In [1]: import numpy as np

In [2]: from numpy import linalg as LA

In [3]: np.set_printoptions(precision=2, suppress=True, linewidth=140, legacy="1.25")

In [4]: E = np.loadtxt("layer16.csv", delimiter=",")

In [5]: print(E)
[[-0.04 -4.27 -0.46]
 [-0.11  4.8  -1.1 ]
 [-0.05 -3.66 -0.05]
 [ 0.01 -5.09 -0.72]
 [-0.02 -0.37  0.99]
 [-0.03 -0.4   0.33]
 [-0.11 -0.74  1.31]
 [ 0.1  -0.34 -0.67]
 [-0.06 -1.06  0.79]
 [-0.01 -3.23  1.04]
 [ 0.04 -0.88  0.08]
 [-0.04 -1.41  0.49]]

In [6]: Y = np.c_[E[:, :1] @ np.array([[-1]]), np.array([-9, 9, 7, -6, 0, 1, 9, -5, 3, -4, 3, 1])]

In [7]: print(Y)
[[ 0.04 -9.  ]
 [ 0.11  9.  ]
 [ 0.05  7.  ]
 [-0.01 -6.  ]
 [ 0.02  0.  ]
 [ 0.03  1.  ]
 [ 0.11  9.  ]
 [-0.1  -5.  ]
 [ 0.06  3.  ]
 [ 0.01 -4.  ]
 [-0.04  3.  ]
 [ 0.04  1.  ]]

In [8]: print(LA.norm(LA.qr(E)[0].T @ Y, axis=0) ** 2 / ((Y ** 2).sum(axis=0) + 1e-12))
[1.  0.6]

In [9]: print(LA.matrix_rank(Y))
2

In [10]: print(LA.matrix_rank(np.c_[E, Y]))
4

In [11]: x0 = np.array([-7, -5])

In [12]: target = Y @ x0

In [13]: print(np.round(LA.pinv(Y) @ Y, 2) + 0)
[[1. 0.]
 [0. 1.]]

In [14]: print(LA.lstsq(Y, target)[0])
[-7. -5.]

In [15]: rng = np.random.default_rng(4993)

In [16]: target = target + 0.05 * rng.normal(size=12)

In [17]: print(target)
[ 44.66 -45.77 -35.39  30.13  -0.22  -5.22 -45.68  25.64 -15.44  19.89 -14.67  -5.31]

In [18]: beta, *_ = LA.lstsq(Y, target)

In [19]: print([round(float(LA.norm(LA.solve(Y.T @ Y + lam * np.eye(2), Y.T @ target))), 2) for lam in (0, 1, 10, 100)])
[8.69, 5.04, 4.92, 4.01]

In [20]: print(beta.round())
[-7. -5.]

In [21]: mat = np.array([[1.05, -2.0, -2.0], [-2.0, -1.95, -2.0], [1.0, -2.0, -1.95]])

In [22]: Q, r_ = LA.qr(mat)

In [23]: print(np.round(np.trace(Q @ Q.T), 2))
3.0

In [24]: print(round(float(abs(r_[0, 0])), 2), round(float(LA.norm(mat[:, 0])), 2))
2.47 2.47

In [25]: blk = np.stack([mat, -1 * mat, mat[::-1]])

In [26]: print(LA.matrix_rank(blk))
[3 3 3]

In [27]: print(blk.shape)
(3, 3, 3)

In [28]: print(blk.sum(axis=0))
[[ 1.   -2.   -1.95]
 [-2.   -1.95 -2.  ]
 [ 1.05 -2.   -2.  ]]

In [29]: Y = LA.inv(mat)

In [30]: print(round(float(LA.cond(mat)), 2))
189.7

In [31]: print((np.abs(Y) > 1e-9).astype(int))
[[1 1 1]
 [1 1 1]
 [1 1 1]]

In [32]: print(np.allclose(Y, mat.T))
False

In [33]: x0 = np.array([3, 0, 1])

In [34]: target = mat @ x0

In [35]: print(target)
[ 1.15 -8.    1.05]

In [36]: print(np.round(LA.solve(mat, mat[:, 1]), 2) + 0)
[0. 1. 0.]

In [37]: print(LA.solve(mat, target))
[ 3. -0.  1.]

In [38]: print(np.round(LA.solve(mat.T, mat[1]), 2) + 0)
[0. 1. 0.]

In [39]: X = np.array([[-18, 1, 1, 0], [1, 29, 1, 3], [3, 3, -25, 2], [2, 1, 2, 28]])

In [40]: print(round(LA.det(2 * mat), 2), np.round(LA.det(mat), 2))
-2.46 -0.31

In [41]: print(round(np.einsum("ij,ji->", mat, mat), 2))
20.71

In [42]: print(np.kron(np.eye(2, dtype=int), mat))
[[ 1.05 -2.   -2.    0.   -0.   -0.  ]
 [-2.   -1.95 -2.   -0.   -0.   -0.  ]
 [ 1.   -2.   -1.95  0.   -0.   -0.  ]
 [ 0.   -0.   -0.    1.05 -2.   -2.  ]
 [-0.   -0.   -0.   -2.   -1.95 -2.  ]
 [ 0.   -0.   -0.    1.   -2.   -1.95]]

In [43]: print(round(float(LA.eigvals(mat).sum().real), 2))
-2.85

In [44]: print(np.poly(mat))
[ 1.    2.85 -6.29  0.31]

In [45]: print(np.round(np.einsum("ii->", mat), 2))
-2.85

In [46]: Q, r_ = LA.qr(X)

In [47]: print(Q.shape, r_.shape)
(4, 4) (4, 4)

In [48]: print(np.abs(np.diag(r_)))
[18.38 29.16 24.63 27.69]

In [49]: print(np.round(Q @ r_, 2) + 0)
[[-18.   1.   1.   0.]
 [  1.  29.   1.   3.]
 [  3.   3. -25.   2.]
 [  2.   1.   2.  28.]]

In [50]: print(Q)
[[-0.98 -0.07 -0.15  0.12]
 [ 0.05 -0.99  0.1  -0.05]
 [ 0.16 -0.1  -0.98  0.08]
 [ 0.11 -0.03  0.1   0.99]]

In [51]: print(np.trace(Q @ Q.T))
4.0

In [52]: u = np.array([-4, 3])

In [53]: print(np.cross(X[2, :3], X[1, :3]))
[728 -28  84]

In [54]: print(np.polyval(u, X[2]))
[ -9  -9 103  -5]

In [55]: print(np.correlate(X[2], X[1], "full"))
[   9   12   15   71 -720   33    2]

In [56]: data = np.loadtxt("arr.csv", delimiter=",")

In [57]: print(data)
[[0. 0. 1. 0.]
 [0. 0. 0. 1.]
 [1. 0. 0. 0.]
 [0. 1. 0. 0.]]

In [58]: # orthonormal columns

In [59]: vals, evecs = LA.eigh(data)

In [60]: x0 = np.array([3, 0, 2, 0])

In [61]: print(x0 @ data @ x0)
12.0

In [62]: print(round(float(x0 @ data @ x0 / (x0 @ x0)), 2), vals[0], vals[-1])
0.92 -1.0 1.0

In [63]: print(LA.eigvalsh(data[1:, 1:]))
[-1.  0.  1.]

In [64]: print(evecs * np.maximum(vals, 0) @ evecs.T)
[[0.5 0.  0.5 0. ]
 [0.  0.5 0.  0.5]
 [0.5 0.  0.5 0. ]
 [0.  0.5 0.  0.5]]
